% ipython --no-banner

In [1]: import numpy as np

In [2]: from numpy import linalg as LA

In [3]: np.set_printoptions(suppress=True, linewidth=160)

In [4]: E = np.array([[-0.8, 2.0, 0.0],
   ...:     [0.1, -3.5, 0.8],
   ...:     [-0.6, -4.0, 0.8],
   ...:     [1.2, -10.5, -1.4]])

In [5]: E
Out[5]: 
array([[ -0.8,   2. ,   0. ],
       [  0.1,  -3.5,   0.8],
       [ -0.6,  -4. ,   0.8],
       [  1.2, -10.5,  -1.4]])

In [6]: out = E / LA.norm(E, axis=1, keepdims=True)

In [7]: C2 = out @ out.T

In [8]: C2.round(2)
Out[8]: 
array([[ 1.  , -0.92, -0.85, -0.96],
       [-0.92,  1.  ,  0.98,  0.93],
       [-0.85,  0.98,  1.  ,  0.91],
       [-0.96,  0.93,  0.91,  1.  ]])

In [9]: (np.abs(C2) > 0.9).astype(int)
Out[9]: 
array([[1, 1, 0, 1],
       [1, 1, 1, 1],
       [0, 1, 1, 1],
       [1, 1, 1, 1]])

In [10]: (C2 - 2 * np.eye(4)).round(6).argmax(axis=1)
Out[10]: array([2, 2, 1, 1])

In [11]: LA.lstsq(C2[:-1].T, C2[-1])[2]
Out[11]: np.int32(3)

In [12]: np.abs(np.diag(LA.qr(C2)[1])) > 1e-9
Out[12]: array([ True,  True,  True, False])

In [13]: np.round(C2 @ LA.pinv(C2) @ C2, 2)
Out[13]: 
array([[ 1.  , -0.92, -0.85, -0.96],
       [-0.92,  1.  ,  0.98,  0.93],
       [-0.85,  0.98,  1.  ,  0.91],
       [-0.96,  0.93,  0.91,  1.  ]])

In [14]: np.unique(C2.round(6), axis=0).shape
Out[14]: (4, 4)

In [15]: round(np.trace(LA.pinv(C2) @ C2), 2)
Out[15]: np.float64(3.0)

In [16]: np.allclose(C2[:-1].T @ LA.lstsq(C2[:-1].T, C2[-1])[0], C2[-1])
Out[16]: True

In [17]: E @ E
ValueError: matmul: Input operand 1 has a mismatch in its core dimension 0, with gufunc signature (n?,k),(k,m?)->(n?,m?) (size 4 is different from 3)


In [18]: C2 = E.T @ E

In [19]: np.trace(C2), (E ** 2).sum()
Out[19]: (np.float64(148.19), np.float64(148.19))

In [20]: C2.round(2)
Out[20]: 
array([[  2.45, -12.15,  -2.08],
       [-12.15, 142.5 ,   8.7 ],
       [ -2.08,   8.7 ,   3.24]])

In [21]: np.round(np.diag(C2), 2)
Out[21]: array([  2.45, 142.5 ,   3.24])

In [22]: np.round(LA.eigvalsh(C2)[::-1], 2)
Out[22]: array([144.1 ,   3.51,   0.57])

In [23]: LA.matrix_rank(C2)
Out[23]: np.int64(3)

In [24]: vec = np.array([2, 1, -3])

In [25]: target = E @ vec

In [26]: np.round(LA.solve(E.T @ E, E.T @ target), 2)
Out[26]: array([ 2.,  1., -3.])

In [27]: LA.solve(E, target)
LinAlgError: Last 2 dimensions of the array must be square


In [28]: rng = np.random.default_rng(217)

In [29]: target = target + 0.02 * rng.normal(size=4)

In [30]: target.round(2)
Out[30]: array([ 0.38, -5.71, -7.63, -3.9 ])

In [31]: coef, *_ = LA.lstsq(E, target)

In [32]: round(LA.norm(target - E @ coef), 2)
Out[32]: np.float64(0.01)

In [33]: [round(float(LA.norm(LA.solve(E.T @ E + lam * np.eye(3), E.T @ target))), 2) for lam in (0, 1, 10, 100)]
Out[33]: [3.76, 2.95, 1.13, 0.4]

In [34]: np.round(E.T @ (target - E @ coef), 2) + 0
Out[34]: array([0., 0., 0.])

In [35]: coef.round(2)
Out[35]: array([ 2.03,  1.  , -3.  ])

In [36]: A = np.load("mat.npy")

In [37]: A
Out[37]: 
array([[-0.3 ,  0.6 ,  0.29],
       [ 0.6 ,  0.2 , -0.58],
       [ 0.5 , -1.5 , -0.51],
       [-0.5 ,  0.4 ,  0.52],
       [ 0.2 , -1.2 , -0.19],
       [-0.6 , -0.3 ,  0.59],
       [-1.9 , -0.8 ,  1.92],
       [-0.5 , -0.4 ,  0.5 ],
       [ 0.4 ,  0.4 , -0.38],
       [-0.2 ,  1.4 ,  0.21],
       [-1.3 ,  0.  ,  1.28],
       [-1.1 ,  1.6 ,  1.11],
       [ 0.8 , -0.7 , -0.8 ],
       [ 1.1 , -0.2 , -1.1 ],
       [ 1.3 , -0.1 , -1.3 ]])

In [38]: Uu, sv = LA.svd(A)
ValueError: too many values to unpack (expected 2)


In [39]: Uu, sv, Vt = LA.svd(A, full_matrices=False)

In [40]: np.round(sv / sv[0], 2)
Out[40]: array([1.  , 0.63, 0.01])

In [41]: np.round(np.sqrt((sv ** 2).sum()), 2), round(float(LA.norm(A)), 2)
Out[41]: (np.float64(5.84), 5.84)

In [42]: np.round(np.abs(Vt[0]), 2)
Out[42]: array([0.69, 0.21, 0.69])

In [43]: sv.round(2)
Out[43]: array([4.94, 3.11, 0.04])

In [44]: Uu.shape, sv.shape, Vt.shape
Out[44]: ((15, 3), (3,), (3, 3))

In [45]: np.round(Vt @ Vt.T, 2) + 0
Out[45]: 
array([[1., 0., 0.],
       [0., 1., 0.],
       [0., 0., 1.]])

In [46]: cen = (A - A.mean(axis=0)) / A.std(axis=0)

In [47]: np.argwhere(np.abs(cen) > 2)
Out[47]: 
array([[6, 0],
       [6, 2]])

In [48]: np.round(cen.std(axis=0), 2)
Out[48]: array([1., 1., 1.])

In [49]: coef = LA.lstsq(np.delete(cen, 1, axis=1), cen[:, 1])[0]

In [50]: coef.round(2)
Out[50]: array([15.96, 16.17])

In [51]: np.abs(coef).argmax()
Out[51]: np.int64(1)

In [52]: data = np.load("a.npy")

In [53]: data.round(2)
Out[53]: 
array([[-0.29, -2.84,  0.94],
       [-1.24,  0.98, -2.55],
       [ 1.18, -1.12,  2.52],
       [-1.34,  0.7 , -2.59],
       [ 0.92,  2.85,  0.11],
       [-1.6 , -1.82, -1.76],
       [ 0.45, -2.29,  1.89],
       [-0.18, -2.79,  1.09],
       [ 1.49,  2.2 ,  1.39],
       [-1.64, -0.56, -2.45],
       [-1.11,  1.26, -2.49],
       [-1.04,  1.41, -2.44],
       [-0.75,  1.9 , -2.2 ],
       [ 0.1 ,  2.74, -1.21]])

In [54]: # null space of dimension 1

In [55]: Uu, sv, Vt = LA.svd(data)

In [56]: np.argmax(sv[:-1] / (sv[1:] + 1e-6)) + 1
Out[56]: np.int64(2)

In [57]: out = Uu[:, :2] @ np.diag(sv[:2]) @ Vt[:2]

In [58]: np.round(LA.norm(data - out, 2), 2), round(sv[2], 2)
Out[58]: (np.float64(0.0), np.float64(0.0))

In [59]: out.round(2)
Out[59]: 
array([[-0.29, -2.84,  0.94],
       [-1.24,  0.98, -2.55],
       [ 1.18, -1.12,  2.52],
       [-1.34,  0.7 , -2.59],
       [ 0.92,  2.85,  0.11],
       [-1.6 , -1.82, -1.76],
       [ 0.45, -2.29,  1.89],
       [-0.18, -2.79,  1.09],
       [ 1.49,  2.2 ,  1.39],
       [-1.64, -0.56, -2.45],
       [-1.11,  1.26, -2.49],
       [-1.04,  1.41, -2.44],
       [-0.75,  1.9 , -2.2 ],
       [ 0.1 ,  2.74, -1.21]])

In [60]: LA.matrix_rank(out)
Out[60]: np.int64(2)

In [61]: cent = data[[5, 6]].astype(float)

In [62]: for _ in range(4):
    ...:     z = LA.norm(data[:, None] - cent, axis=-1).argmin(axis=1)
    ...:     cent = np.array([data[z == j].mean(axis=0) for j in range(2)])
    ...: 

In [63]: z
Out[63]: array([1, 0, 1, 0, 0, 0, 1, 1, 1, 0, 0, 0, 0, 0])

In [64]: np.abs(cent[1] - cent[0]).argmax()
Out[64]: np.int64(2)

In [65]: np.round(cent[1] - cent[0], 2)
Out[65]: array([ 1.39, -2.42,  3.52])

In [66]: J = np.load("w.npy")

In [67]: J.round(2)
Out[67]: 
array([[ 0.76,  0.16, -0.4 ],
       [ 0.16,  0.9 ,  0.26],
       [-0.4 ,  0.26,  0.35]])

In [68]: # symmetric

In [69]: w, evecs = LA.eigh(J)

In [70]: vec = np.array([-1, 3, 1])

In [71]: np.round(vec @ J @ vec / (vec @ vec), 2), np.round(w[0], 2), w[-1]
Out[71]: (np.float64(0.96), np.float64(0.0), np.float64(1.0))

In [72]: np.round(evecs * np.abs(w) @ evecs.T, 2)
Out[72]: 
array([[ 0.76,  0.16, -0.4 ],
       [ 0.16,  0.9 ,  0.26],
       [-0.4 ,  0.26,  0.35]])

In [73]: round(float(np.abs(J).sum(axis=1).max()), 2), np.abs(w).max()
Out[73]: (1.32, np.float64(1.0))

In [74]: np.round(evecs * np.maximum(w, 0) @ evecs.T, 2)
Out[74]: 
array([[ 0.76,  0.16, -0.4 ],
       [ 0.16,  0.9 ,  0.26],
       [-0.4 ,  0.26,  0.35]])

In [75]: K = np.load("sample17.npy")

In [76]: K
Out[76]: 
array([[-5, -4,  4],
       [ 4,  3, -3],
       [-4,  0,  0],
       [-5, -3,  3]])

In [77]: np.allclose(K[:-1].T @ LA.lstsq(K[:-1].T, K[-1])[0], K[-1])
Out[77]: True

In [78]: r = LA.matrix_rank(K)

In [79]: r
Out[79]: np.int64(2)

In [80]: ns = LA.svd(K)[2][r:].T

In [81]: [int(LA.matrix_rank(K[:, :j + 1])) for j in range(3)]
Out[81]: [1, 2, 2]

In [82]: [int(LA.matrix_rank(np.delete(K, i, axis=0))) for i in range(4)]
Out[82]: [2, 2, 2, 2]

In [83]: np.round(K @ ns, 2) + 0
Out[83]: 
array([[0.],
       [0.],
       [0.],
       [0.]])

In [84]: LA.matrix_rank(K.T @ K), LA.matrix_rank(K @ K.T)
Out[84]: (np.int64(2), np.int64(2))

In [85]: np.allclose(K @ ns, 0)
Out[85]: True

In [86]: r0, r1 = K[0], K[1]

In [87]: r0 @ r0
Out[87]: np.int64(57)

In [88]: pr = (r0 @ r1) / (r0 @ r0) * r0

In [89]: np.round(r1 - pr, 2)
Out[89]: array([ 0.14, -0.09,  0.09])

In [90]: round(LA.norm(r0 + r1) ** 2 + LA.norm(r0 - r1) ** 2, 2)
Out[90]: np.float64(182.0)

In [91]: round((r1 - pr) @ r0, 2)
Out[91]: np.float64(-0.0)

In [92]: np.outer(r0, r1)
Out[92]: 
array([[-20, -15,  15],
       [-16, -12,  12],
       [ 16,  12, -12]])

In [93]: cen = data - data.mean(axis=0)

In [94]: Uu, sv, Vt = LA.svd(cen, full_matrices=False)

In [95]: LA.matrix_rank(cen)
Out[95]: np.int64(2)

In [96]: np.abs(Uu[:, 0]).argmax()
Out[96]: np.int64(6)

In [97]: np.searchsorted(np.cumsum(sv ** 2) / (sv ** 2).sum(), 0.9) + 1
Out[97]: np.int64(2)

In [98]: m1 = np.loadtxt("layer7.csv", delimiter=",")

In [99]: m1.round(2)
Out[99]: 
array([[ 0.55,  0.83],
       [ 0.83, -0.55]])

In [100]: np.einsum("ij,ji->", m1, m1)
Out[100]: np.float64(2.0)

In [101]: round(LA.det(m1[::-1]), 2)
Out[101]: np.float64(1.0)

In [102]: round(float(LA.det(m1.T)), 2)
Out[102]: -1.0

In [103]: np.round(np.einsum("ii->", m1), 2)
Out[103]: np.float64(-0.0)

In [104]: round(float(LA.eigvals(m1).sum().real), 2)
Out[104]: -0.0

In [105]: np.round(LA.det(2 * m1), 2), round(LA.det(m1), 2)
Out[105]: (np.float64(-4.0), np.float64(-1.0))
